>>> import numpy as np
>>> import numpy.linalg as la
>>> np.set_printoptions(precision=2, suppress=True, linewidth=120, sign=" ")
>>> E = np.array([[-4, 3, -2, 4], [1, -5, 5, -1], [4, -5, 3, 4], [-3, -3, -1, -1]])
>>> x = np.array([1, 2, 2, 2])
>>> target = E @ x
>>> b, lr = np.zeros(4), 1 / la.norm(E, 2) ** 2
>>> for i in range(3):
...     b -= lr * E.T @ (E @ b - target)
...     if i % 1 == 0: print(i, round(la.norm(E @ b - target), 2))
... 
0 12.51
1 9.79
2 7.89
>>> print(np.round(la.cond(E), 2))
4.45
>>> O, evecs = la.qr(E[:, :2])[0], la.qr(E[:, 2:])[0]
>>> sv = la.svd(O.T @ evecs, compute_uv=False)
>>> print((sv > 0.9).sum())
0
>>> rng = np.random.default_rng(315)
>>> idx = rng.permutation(4)
>>> print(idx)
[ 0  1  2  3]
>>> A2 = E[idx][:, idx]
>>> print(A2)
[[-4  3 -2  4]
 [ 1 -5  5 -1]
 [ 4 -5  3  4]
 [-3 -3 -1 -1]]
>>> print(np.diag(A2))
[-4 -5  3 -1]
>>> print(np.allclose(A2, E))
True
>>> ang = np.radians(120)
>>> Rm = np.eye(4)
>>> Rm[3, 3] = Rm[2, 2] = np.cos(ang)
>>> Rm[3, 2], Rm[2, 3] = -np.sin(ang), np.sin(ang)
>>> print(Rm)
[[ 1.    0.    0.    0.  ]
 [ 0.    1.    0.    0.  ]
 [ 0.    0.   -0.5   0.87]
 [ 0.    0.   -0.87 -0.5 ]]
>>> A2 = E @ Rm.T
>>> print(la.svd(E, compute_uv=False), la.svd(A2, compute_uv=False))
[ 10.9    5.85   4.88   2.45] [ 10.9    5.85   4.88   2.45]
>>> print(np.abs(A2 - E).max(axis=0))
[ 0.    0.    8.37  8.6 ]
>>> print(np.allclose(la.norm(E, axis=1), la.norm(A2, axis=1)))
True
>>> print(np.allclose(E @ E.T, A2 @ A2.T))
True
>>> print(np.allclose(E, E.T))
False
>>> la.determinant(E)
Traceback (most recent call last):
  File "<python-input-30>", line 1, in <module>
    la.determinant(E)
    ^^^^^^^^^^^^^^
AttributeError: module 'numpy.linalg' has no attribute 'determinant'
>>> print((E + E.T) / 2)
[[-4.   2.   1.   0.5]
 [ 2.  -5.   0.  -2. ]
 [ 1.   0.   3.   1.5]
 [ 0.5 -2.   1.5 -1. ]]
>>> print(np.round(la.det(E), 2))
764.0
>>> print(np.trace(E))
-7
>>> print(np.round(np.abs(la.eigvals(E)).max(), 2))
5.6
>>> print((E - E.T) / 2)
[[ 0.   1.  -3.   3.5]
 [-1.   0.   5.   1. ]
 [ 3.  -5.   0.   2.5]
 [-3.5 -1.  -2.5  0. ]]
>>> W0 = np.loadtxt("sample10.csv", delimiter=",")
>>> print(W0)
[[  1.  -2.   4.  -8.]
 [  1.  -1.   1.  -1.]
 [  1.   0.   0.   0.]
 [  1.   1.   1.   1.]
 [  1.   2.   4.   8.]
 [  1.   3.   9.  27.]
 [  1.   4.  16.  64.]
 [  1.   5.  25. 125.]
 [  1.   6.  36. 216.]
 [  1.   7.  49. 343.]
 [  1.   8.  64. 512.]]
>>> print(la.cond(W0) > 100)
True
>>> print(np.abs(la.svd(W0)[2][-1]))
[ 0.98  0.09  0.15  0.02]
>>> print(round(np.log10(la.cond(W0))))
3
>>> print(np.argsort(-la.norm(W0, axis=0).round(6), kind="stable")[:3])
[ 3  2  1]
>>> P = W0 @ la.solve(W0.T @ W0, W0.T)
>>> print(np.diag(P))
[ 0.79  0.29  0.29  0.29  0.24  0.21  0.24  0.29  0.29  0.29  0.79]
>>> print(P @ W0[:, 0])
[ 1.  1.  1.  1.  1.  1.  1.  1.  1.  1.  1.]
>>> print(np.allclose(P @ P, P))
True
>>> print(np.round(la.eigvalsh(P), 2) + 0)
[ 0.  0.  0.  0.  0.  0.  0.  1.  1.  1.  1.]
>>> r0, v = W0[9], W0[0]
>>> print(r0 @ v)
-2561.0
>>> pr = (r0 @ v) / (r0 @ r0) * r0
>>> print(la.matrix_rank(np.outer(r0, v)))
1
>>> print(round((v - pr) @ r0, 2))
0.0
>>> print(v - pr)
[ 1.02 -1.85  5.04 -0.69]
>>> A2 = np.c_[W0[:, :2] @ np.array([[-3, 2], [0, -2]]), np.array([2, 1, 0, 2, 2, 1, 1, 2, 0, 2, 0])]
>>> print(A2)
[[ -3.   6.   2.]
 [ -3.   4.   1.]
 [ -3.   2.   0.]
 [ -3.   0.   2.]
 [ -3.  -2.   2.]
 [ -3.  -4.   1.]
 [ -3.  -6.   1.]
 [ -3.  -8.   2.]
 [ -3. -10.   0.]
 [ -3. -12.   2.]
 [ -3. -14.   0.]]
>>> print(np.round(la.lstsq(W0, A2[:, 0])[0], 2) + 0)
[-3.  0.  0.  0.]
>>> data = np.loadtxt("block9.csv", delimiter=",")
>>> print(data)
[[ -0.71   2.5    1.32  -2.44   4.49]
 [  5.31  -1.33  -1.81   1.81  -6.29]
 [  3.53  -2.28   5.08   0.52  -0.49]
 [  2.5   -3.62   2.32   2.6   -3.32]
 [  2.16  -1.49   2.54   0.83  -0.43]
 [ -3.99   4.17  -4.68  -2.33   3.24]
 [  0.29  -1.29   0.49   1.1   -0.89]
 [  1.68  -0.4    2.26  -0.31   0.31]
 [  2.9   -1.6   -1.08   1.81  -4.5 ]
 [  3.09  -1.07   2.49  -0.29  -2.48]
 [  0.98   0.16  -1.7    0.69  -0.97]
 [  5.99  -1.09   2.81   0.1   -3.01]
 [  1.22  -1.7    4.19   0.08   0.6 ]
 [  2.32  -4.1   -1.3    4.67  -5.31]
 [ -2.2    3.1   -5.53  -1.62  -1.22]
 [  2.71   0.92   5.01  -2.4    3.12]
 [  5.2   -1.91   3.57   0.11  -3.8 ]
 [  5.3   -1.79   1.26   0.36  -6.5 ]
 [  2.8   -2.22   4.31   0.12  -1.99]
 [  4.18  -0.8   -1.54   0.72  -6.2 ]
 [ -1.18   3.58   0.97  -3.61   5.23]
 [ -6.64   6.08  -1.68  -4.4   10.82]
 [ -1.05  -0.58   0.21   1.08   1.92]
 [ -5.48   4.29   0.4   -4.01   8.47]
 [ -1.88   3.38  -3.59  -1.88   1.92]
 [ -3.22   3.41  -6.91  -0.88  -0.03]
 [ -1.3   -0.5    4.22  -0.98   3.49]
 [  3.08  -1.92   6.16  -0.2    1.07]
 [  1.78  -1.09   3.62   0.08   1.2 ]
 [  0.4   -0.43  -1.09   0.68  -1.61]
 [ -0.81   0.81   2.25  -1.42   3.23]
 [  5.12   0.42   3.59  -1.69  -0.71]
 [  5.    -6.09   9.12   2.39  -2.78]
 [  3.    -0.38   1.12  -0.67  -3.4 ]
 [  7.31  -7.02   1.82   5.55 -11.31]
 [ -3.12  -0.45  -3.87   1.71  -1.48]
 [ -1.1    2.57  -5.79  -0.5   -1.29]
 [  8.19  -7.72   1.71   6.58 -11.57]
 [ -4.87   7.31  -2.51  -5.53   9.52]
 [  2.16  -3.91   4.81   2.29  -0.76]
 [  1.7   -2.77   4.49   1.18  -0.07]]
>>> P = data @ la.solve(data.T @ data, data.T)
>>> print(np.diag(P))
[ 0.17  0.19  0.06  0.04  0.16  0.12  0.01  0.03  0.05  0.08  0.11  0.18  0.07  0.19  0.16  0.15  0.1   0.23  0.1
  0.11  0.15  0.16  0.1   0.11  0.05  0.14  0.1   0.11  0.05  0.04  0.03  0.2   0.19  0.18  0.17  0.22  0.09  0.25
  0.19  0.1   0.05]
>>> print(np.round(np.trace(P), 2))
5.0
>>> ang = np.radians(60)
>>> Rm = np.eye(5)
>>> Rm[2, 2] = Rm[4, 4] = np.cos(ang)
>>> Rm[2, 4], Rm[4, 2] = -np.sin(ang), np.sin(ang)
>>> print(Rm)
[[ 1.    0.    0.    0.    0.  ]
 [ 0.    1.    0.    0.    0.  ]
 [ 0.    0.    0.5   0.   -0.87]
 [ 0.    0.    0.    1.    0.  ]
 [ 0.    0.    0.87  0.    0.5 ]]
>>> A2 = data @ Rm.T
>>> print(round(float(la.det(Rm)), 2), np.trace(Rm))
1.0 4.0
>>> print(np.allclose(la.norm(data, axis=1), la.norm(A2, axis=1)))
True
>>> X = np.load("x.npy")
>>> print(X)
[[  0   5   6   6   4   9   9   2   1   9   0]
 [  3   1   1   6   2   0   6   4   5   4   3]
 [  7   5   4   6   2   2   8   6   6   1   2]
 [  8   6   8   9   7   6   4   8   5   7   4]
 [  0   8   7   1   7   8   6   2   3   6   7]
 [  0   4   1   2   4   1   0   8   0   2   4]
 [  8   2   6   5   9   6   0   8   2   9   6]
 [  0   2   5   4   1   4   8   0   5   9   4]
 [  5   2   0   5   8   9   0   9   4   5   3]
 [ 15  10  11  36  14   9  39  22  26  29  15]]
>>> rank = la.matrix_rank(X)
>>> print(rank)
9
>>> ns = la.svd(X)[2][rank:].T
>>> print(np.round(X @ ns, 2) + 0)
[[ 0.  0.]
 [ 0.  0.]
 [ 0.  0.]
 [ 0.  0.]
 [ 0.  0.]
 [ 0.  0.]
 [ 0.  0.]
 [ 0.  0.]
 [ 0.  0.]
 [ 0.  0.]]
>>> print([int(la.matrix_rank(np.delete(X, i, axis=0))) for i in range(10)])
[9, 9, 8, 8, 8, 8, 8, 8, 8, 9]
>>> print([int(la.matrix_rank(X[:i])) for i in range(1, len(X) + 1)])
[1, 2, 3, 4, 5, 6, 7, 8, 9, 9]
>>> print(np.allclose(X @ ns, 0))
True
>>> print(np.round(ns @ ns.T, 2) + 0)
[[ 0.12  0.19 -0.18  0.03 -0.1   0.   -0.04 -0.08 -0.07  0.11  0.05]
 [ 0.19  0.36 -0.3  -0.06 -0.06 -0.09 -0.07 -0.12 -0.02  0.26 -0.06]
 [-0.18 -0.3   0.27 -0.01  0.12  0.02  0.06  0.12  0.08 -0.18 -0.04]
 [ 0.03 -0.06 -0.01  0.15 -0.15  0.13  0.01 -0.03 -0.15 -0.11  0.22]
 [-0.1  -0.06  0.12 -0.15  0.19 -0.12  0.02  0.08  0.18  0.03 -0.23]
 [ 0.   -0.09  0.02  0.13 -0.12  0.12  0.01 -0.01 -0.12 -0.12  0.19]
 [-0.04 -0.07  0.06  0.01  0.02  0.01  0.02  0.03  0.01 -0.05  0.  ]
 [-0.08 -0.12  0.12 -0.03  0.08 -0.01  0.03  0.06  0.06 -0.06 -0.06]
 [-0.07 -0.02  0.08 -0.15  0.18 -0.12  0.01  0.06  0.17  0.06 -0.22]
 [ 0.11  0.26 -0.18 -0.11  0.03 -0.12 -0.05 -0.06  0.06  0.22 -0.14]
 [ 0.05 -0.06 -0.04  0.22 -0.23  0.19  0.   -0.06 -0.22 -0.14  0.32]]
>>> print(la.matrix_rank(X.T @ X), la.matrix_rank(X @ X.T))
9 9
>>> print(np.allclose(X[:-1].T @ la.lstsq(X[:-1].T, X[-1])[0], X[-1]))
True
>>> print(np.abs(np.diag(la.qr(X)[1])) > 1e-9)
[ True  True  True  True  True  True  True  True  True False]
>>> print(la.lstsq(X[:-1].T, X[-1])[2])
9
>>> print(np.round(np.trace(la.pinv(X) @ X), 2))
9.0
>>> x = np.array([5, -8, -9, -3, -8, -4, 8, -1, -7, 0, 2])
>>> h1 = np.maximum(X @ x, 0)
>>> print(np.maximum(X @ x, 0) - np.maximum(-X @ x, 0))
[-117  -21  -63 -190 -179  -83 -151  -60 -137 -222]
>>> J = np.array([[2, 0, 4, 0, 0, 5],
...     [0, 0, 0, 0, 0, 0],
...     [6, 1, 0, 0, 0, 0],
...     [0, 0, 0, 0, 0, 0],
...     [0, 0, 0, 0, 3, 9],
...     [5, 1, 2, 0, 0, 0],
...     [0, 0, 7, 0, 0, 0],
...     [0, 2, 6, 0, 0, 0],
...     [0, 0, 0, 0, 6, 0]])
>>> Uu, sv, Vh = la.svd(J)
>>> evecs = Vh[:(sv > 1e-8).sum()]
>>> x = J[4] + 2 * J[2] + rng.integers(2) * np.eye(6)[0]
>>> print(x)
[ 13.   2.   0.   0.   3.   9.]
>>> print(np.round(evecs.T @ evecs, 2) + 0)
[[ 1.  0.  0.  0.  0.  0.]
 [ 0.  1.  0.  0.  0.  0.]
 [ 0.  0.  1.  0.  0.  0.]
 [ 0.  0.  0.  0.  0.  0.]
 [ 0.  0.  0.  0.  1.  0.]
 [ 0.  0.  0.  0.  0.  1.]]
>>> print(round(la.norm(x - evecs.T @ evecs @ x), 2))
0.0
>>> print(np.argsort(-la.norm(J, axis=0).round(6), kind="stable")[:3])
[ 5  2  0]
>>> print(la.cond(J) > 100)
True
>>> print([round(float(x), 2) for x in la.svd(J, compute_uv=False)[:3]])
[11.68, 9.77, 7.65]
>>> rank = la.matrix_rank(J)
>>> print(rank)
5
>>> ns = la.svd(J)[2][rank:].T
>>> print(np.round(J @ ns, 2) + 0)
[[ 0.]
 [ 0.]
 [ 0.]
 [ 0.]
 [ 0.]
 [ 0.]
 [ 0.]
 [ 0.]
 [ 0.]]
>>> print(np.round(ns[:, 0] / ns[np.abs(ns[:, 0]).round(6).argmax(), 0], 2) + 0)
[ 0.  0.  0.  1.  0.  0.]
>>> print([int(la.matrix_rank(J[:, :j + 1])) for j in range(6)])
[1, 2, 3, 3, 4, 5]
>>> Uu, sv, Vh = la.svd(J)
>>> print(np.argmax(sv[:-1] / (sv[1:] + 1e-6)) + 1)
5
>>> A2 = Uu[:, :5] @ np.diag(sv[:5]) @ Vh[:5]
>>> print(np.round(la.norm(J - A2) / la.norm(J), 2))
0.0
>>> print(la.matrix_rank(A2))
5
>>> print(A2.round(2) + 0)
[[ 2.  0.  4.  0.  0.  5.]
 [ 0.  0.  0.  0.  0.  0.]
 [ 6.  1.  0.  0.  0.  0.]
 [ 0.  0.  0.  0.  0.  0.]
 [ 0.  0.  0.  0.  3.  9.]
 [ 5.  1.  2.  0.  0.  0.]
 [ 0.  0.  7.  0.  0.  0.]
 [ 0.  2.  6.  0.  0.  0.]
 [ 0.  0.  0.  0.  6.  0.]]
>>> print(np.round(np.abs(J - A2).max(), 2))
0.0
>>> A2 = J + rng.integers(-2, 3, (9, 5)) @ rng.integers(-2, 3, (5, 6))
>>> print(A2)
[[  7   2   2   0   6   2]
 [ 13   0   2   0  12   5]
 [ -3  -5   0   0 -10  -1]
 [ -1  -4   5  -1  -3  -6]
 [  5   3   2  -1   4  20]
 [  1   4   2   1  -3  10]
 [  0  -4  -1   0  -2   6]
 [ -4   2   7   0  -6  10]
 [  8   2   6  -2   8   8]]
>>> print(la.matrix_rank(A2 - J, tol=1e-8))
5
>>> print(np.abs(A2 - J).sum(axis=1))
[ 18  32  26  20  23  21  20  21  28]
>>> mat = np.loadtxt("out5.csv", delimiter=",")
>>> print(mat)
[[ 6. -2. -2.  2.  2.  2.]
 [-2.  3.  1. -1. -1. -1.]
 [-2.  1.  3. -1. -1. -1.]
 [ 2. -1. -1.  3.  1.  1.]
 [ 2. -1. -1.  1.  3.  1.]
 [ 2. -1. -1.  1.  1.  3.]]
>>> x = np.ones(6)
>>> for _ in range(4):
...     x = mat @ x
...     x /= la.norm(x)
...     print(round(x @ mat @ x, 2))
... 
9.72
10.95
11.0
11.0
>>> print(np.round(la.eigvalsh(mat)[-1], 2))
11.0
>>> print(np.allclose(mat, mat.T))
True
>>> print(np.allclose(mat @ mat.T, mat.T @ mat))
True
>>> print(round(float(la.det(mat)), 2))
352.0
>>> assert mat == mat.T
Traceback (most recent call last):
  File "<python-input-122>", line 1, in <module>
    assert mat == mat.T
           ^^^^^^^^^^^^
ValueError: The truth value of an array with more than one element is ambiguous. Use a.any() or a.all()
>>> la.determinant(mat)
Traceback (most recent call last):
  File "<python-input-123>", line 1, in <module>
    la.determinant(mat)
    ^^^^^^^^^^^^^^
AttributeError: module 'numpy.linalg' has no attribute 'determinant'
>>> print((mat + mat.T) / 2)
[[ 6. -2. -2.  2.  2.  2.]
 [-2.  3.  1. -1. -1. -1.]
 [-2.  1.  3. -1. -1. -1.]
 [ 2. -1. -1.  3.  1.  1.]
 [ 2. -1. -1.  1.  3.  1.]
 [ 2. -1. -1.  1.  1.  3.]]
>>> A2 = mat[0, 0] * mat[1:] - np.outer(mat[1:, 0], mat[0])
>>> print(A2)
[[ 0. 14.  2. -2. -2. -2.]
 [ 0.  2. 14. -2. -2. -2.]
 [ 0. -2. -2. 14.  2.  2.]
 [ 0. -2. -2.  2. 14.  2.]
 [ 0. -2. -2.  2.  2. 14.]]
>>> print(mat[:, 0] / mat[0, 0])
[ 1.   -0.33 -0.33  0.33  0.33  0.33]
>>> print(np.flatnonzero(~A2.round(6).any(axis=1)))
[]
>>> r0, v = A2[0], A2[3]
>>> print(r0 @ v)
-68.0
>>> pr = (r0 @ v) / (r0 @ r0) * r0
>>> print(v - pr)
[ 0.    2.49 -1.36  1.36 13.36  1.36]
>>> print(np.round((v - pr) @ r0, 2))
-0.0
>>> print(la.matrix_rank(np.outer(r0, v)))
1
>>> print(np.outer(r0, v))
[[  0.  -0.  -0.   0.   0.   0.]
 [  0. -28. -28.  28. 196.  28.]
 [  0.  -4.  -4.   4.  28.   4.]
 [ -0.   4.   4.  -4. -28.  -4.]
 [ -0.   4.   4.  -4. -28.  -4.]
 [ -0.   4.   4.  -4. -28.  -4.]]
